% ipython --no-banner

In [1]: import numpy as np

In [2]: np.set_printoptions(precision=2, suppress=True, linewidth=160, sign=" ")

In [3]: arr = np.load("run11.npy")

In [4]: arr
Out[4]: 
array([[-1, -1, -1, -1, -1],
       [-1, -2, -2, -2, -2],
       [-1, -2, -3, -3, -3],
       [-1, -2, -3, -4, -4],
       [-1, -2, -3, -4, -5]])

In [5]: evals, evecs = np.linalg.eigh(arr)

In [6]: vec = np.array([2, 1, 0, 3, 0])

In [7]: vec @ arr @ vec
Out[7]: np.int64(-70)

In [8]: np.abs(arr).sum(axis=1).max(), round(np.abs(evals).max(), 2)
Out[8]: (np.int64(15), np.float64(12.34))

In [9]: M = np.load("out15.npy")

In [10]: M
Out[10]: 
array([[ 2., -2.,  0.,  0.,  0.],
       [-1.,  0.,  0.,  0.,  0.],
       [ 0.,  0., -2.,  2., -1.],
       [ 0.,  0.,  2.,  0.,  1.],
       [ 0.,  0., -5.,  3., -1.]])

In [11]: r0 = np.array([4, -7, 3, -7, 2])

In [12]: A2 = M + np.outer(r0, np.eye(5)[0])

In [13]: round(float(np.linalg.det(A2) / np.linalg.det(M)), 2), np.round(1 + np.linalg.solve(M, r0)[0], 2)
Out[13]: (8.0, np.float64(8.0))

In [14]: A2
Out[14]: 
array([[ 6., -2.,  0.,  0.,  0.],
       [-8.,  0.,  0.,  0.,  0.],
       [ 3.,  0., -2.,  2., -1.],
       [-7.,  0.,  2.,  0.,  1.],
       [ 2.,  0., -5.,  3., -1.]])

In [15]: A2 = np.linalg.inv(M)

In [16]: np.allclose(A2, M.T)
Out[16]: False

In [17]: np.round(np.linalg.slogdet(M)[0], 2)
Out[17]: np.float64(1.0)

In [18]: np.linalg.det(M) * A2
Out[18]: 
array([[  0., -12.,   0.,   0.,   0.],
       [ -6., -12.,  -0.,  -0.,  -0.],
       [ -0.,  -0.,   6.,   2.,  -4.],
       [  0.,   0.,   6.,   6.,   0.],
       [ -0.,  -0., -12.,   8.,   8.]])

In [19]: A2
Out[19]: 
array([[ 0.  , -1.  ,  0.  ,  0.  ,  0.  ],
       [-0.5 , -1.  , -0.  , -0.  , -0.  ],
       [-0.  , -0.  ,  0.5 ,  0.17, -0.33],
       [ 0.  ,  0.  ,  0.5 ,  0.5 ,  0.  ],
       [-0.  , -0.  , -1.  ,  0.67,  0.67]])

In [20]: round(np.linalg.det(M) * np.linalg.det(A2), 2)
Out[20]: np.float64(1.0)

In [21]: evals, evecs = np.linalg.eig(M)

In [22]: np.sort(np.linalg.eigvals(M.T))
Out[22]: array([-5.16, -0.73,  1.  ,  1.16,  2.73])

In [23]: np.round(np.prod(evals), 2)
Out[23]: np.float64(12.0)

In [24]: (M != 0).astype(int)
Out[24]: 
array([[ 1,  1,  0,  0,  0],
       [ 1,  0,  0,  0,  0],
       [ 0,  0,  1,  1,  1],
       [ 0,  0,  1,  0,  1],
       [ 0,  0,  1,  1,  1]])

In [25]: (np.linalg.matrix_power((M != 0) + (M.T != 0) + np.eye(5), 5) > 0).astype(int)
Out[25]: 
array([[ 1,  1,  0,  0,  0],
       [ 1,  1,  0,  0,  0],
       [ 0,  0,  1,  1,  1],
       [ 0,  0,  1,  1,  1],
       [ 0,  0,  1,  1,  1]])

In [26]: np.sort(np.linalg.eigvals(M).real)
Out[26]: array([-5.16, -0.73,  1.  ,  1.16,  2.73])

In [27]: np.flatnonzero(np.linalg.matrix_power((M != 0) + (M.T != 0) + np.eye(5), 5)[2])
Out[27]: array([ 2,  3,  4])

In [28]: A2 = np.array([[-1.2, 0.1], [0.0, 1.5], [0.2, -1.3], [0.0, -0.7], [-0.8, 0.2]])

In [29]: cent = np.array([[-0.5, -1.2, 0.1, -0.4], [0.8, -1.9, -0.3, 0.6]])

In [30]: K = A2 @ cent

In [31]: K
Out[31]: 
array([[ 0.68,  1.25, -0.15,  0.54],
       [ 1.2 , -2.85, -0.45,  0.9 ],
       [-1.14,  2.23,  0.41, -0.86],
       [-0.56,  1.33,  0.21, -0.42],
       [ 0.56,  0.58, -0.14,  0.44]])

In [32]: arr @ arr
Out[32]: 
array([[  5,   9,  12,  14,  15],
       [  9,  17,  23,  27,  29],
       [ 12,  23,  32,  38,  41],
       [ 14,  27,  38,  46,  50],
       [ 15,  29,  41,  50,  55]])

In [33]: np.linalg.matrix_power(arr, 3)
Out[33]: 
array([[ -55, -105, -146, -175, -190],
       [-105, -201, -280, -336, -365],
       [-146, -280, -391, -470, -511],
       [-175, -336, -470, -566, -616],
       [-190, -365, -511, -616, -671]])

In [34]: np.allclose(arr @ arr.T, arr.T @ arr)
Out[34]: True

In [35]: np.allclose(arr, arr.T)
Out[35]: True

In [36]: round(float(np.linalg.det(arr)), 2)
Out[36]: -1.0

In [37]: round(np.abs(np.linalg.eigvals(arr)).max(), 2)
Out[37]: np.float64(12.34)

In [38]: left, s, vt = np.linalg.svd(K)

In [39]: evecs = vt[:(s > 1e-8).sum()]

In [40]: rng = np.random.default_rng(6784)

In [41]: vec = K[2] + 2 * K[1] + rng.integers(2) * np.eye(4)[2]

In [42]: vec
Out[42]: array([ 1.26, -3.47,  0.51,  0.94])

In [43]: np.allclose(evecs.T @ evecs @ vec, vec)
Out[43]: False

In [44]: np.diag(evecs.T @ evecs)
Out[44]: array([ 0.59,  1.  ,  0.05,  0.36])

In [45]: np.round(np.linalg.norm(vec - evecs.T @ evecs @ vec), 2)
Out[45]: np.float64(0.97)

In [46]: rank = np.linalg.matrix_rank(K)

In [47]: rank
Out[47]: np.int64(2)

In [48]: ns = np.linalg.svd(K)[2][rank:].T

In [49]: np.round(K @ ns, 2) + 0
Out[49]: 
array([[ 0.,  0.],
       [ 0.,  0.],
       [ 0.,  0.],
       [ 0.,  0.],
       [ 0.,  0.]])

In [50]: [int(np.linalg.matrix_rank(K[:i])) for i in range(1, len(K) + 1)]
Out[50]: [1, 2, 2, 2, 2]

In [51]: [int(np.linalg.matrix_rank(K[:, :j + 1])) for j in range(4)]
Out[51]: [1, 2, 2, 2]

In [52]: np.allclose(K @ ns, 0)
Out[52]: True

In [53]: np.linalg.matrix_rank(K.T @ K), np.linalg.matrix_rank(K @ K.T)
Out[53]: (np.int64(2), np.int64(2))

In [54]: [int(np.linalg.matrix_rank(np.delete(K, i, axis=0))) for i in range(5)]
Out[54]: [2, 2, 2, 2, 2]

In [55]: np.round(ns @ ns.T, 2) + 0
Out[55]: 
array([[ 0.41,  0.  ,  0.17, -0.46],
       [ 0.  ,  0.  , -0.04, -0.01],
       [ 0.17, -0.04,  0.95,  0.13],
       [-0.46, -0.01,  0.13,  0.64]])

In [56]: A2 = np.array([[1, 0], [1, 3], [4, 2], [3, 0]])

In [57]: np.linalg.matrix_rank(np.vstack([K, A2.T]))
Out[57]: np.int64(4)

In [58]: np.einsum("ik,kj->ji", K, A2)
Out[58]: 
array([[ 2.95, -0.75,  0.15,  0.35,  1.9 ],
       [ 3.45, -9.45,  7.51,  4.41,  1.46]])

In [59]: np.einsum("ik,kj->ij", K, A2)
Out[59]: 
array([[ 2.95,  3.45],
       [-0.75, -9.45],
       [ 0.15,  7.51],
       [ 0.35,  4.41],
       [ 1.9 ,  1.46]])

In [60]: np.linalg.matrix_rank(K @ A2)
Out[60]: np.int64(2)

In [61]: np.vstack([K, A2.T]).shape
Out[61]: (7, 4)

In [62]: np.einsum("ij,ij->i", K, K)
Out[62]: array([  2.34,  10.57,   7.18,   2.3 ,   0.86])

In [63]: np.einsum("ij->j", K)
Out[63]: array([ 0.74,  2.54, -0.12,  0.6 ])

In [64]: data = np.vander(np.arange(5) - 4, 4, increasing=True)

In [65]: data
Out[65]: 
array([[  1,  -4,  16, -64],
       [  1,  -3,   9, -27],
       [  1,  -2,   4,  -8],
       [  1,  -1,   1,  -1],
       [  1,   0,   0,   0]])

In [66]: r0 = np.array([3, 5])

In [67]: np.cross(data[2, :3], data[3, :3])
Out[67]: array([ 2,  3,  1])

In [68]: np.convolve(data[2], r0)
Out[68]: array([  3,  -1,   2,  -4, -40])

In [69]: np.array([np.convolve(row, r0, "same") for row in data])
Out[69]: 
array([[   3,   -7,   28, -112],
       [   3,   -4,   12,  -36],
       [   3,   -1,    2,   -4],
       [   3,    2,   -2,    2],
       [   3,    5,    0,    0]])

In [70]: np.polyval(r0, data[2])
Out[70]: array([  8,  -1,  17, -19])
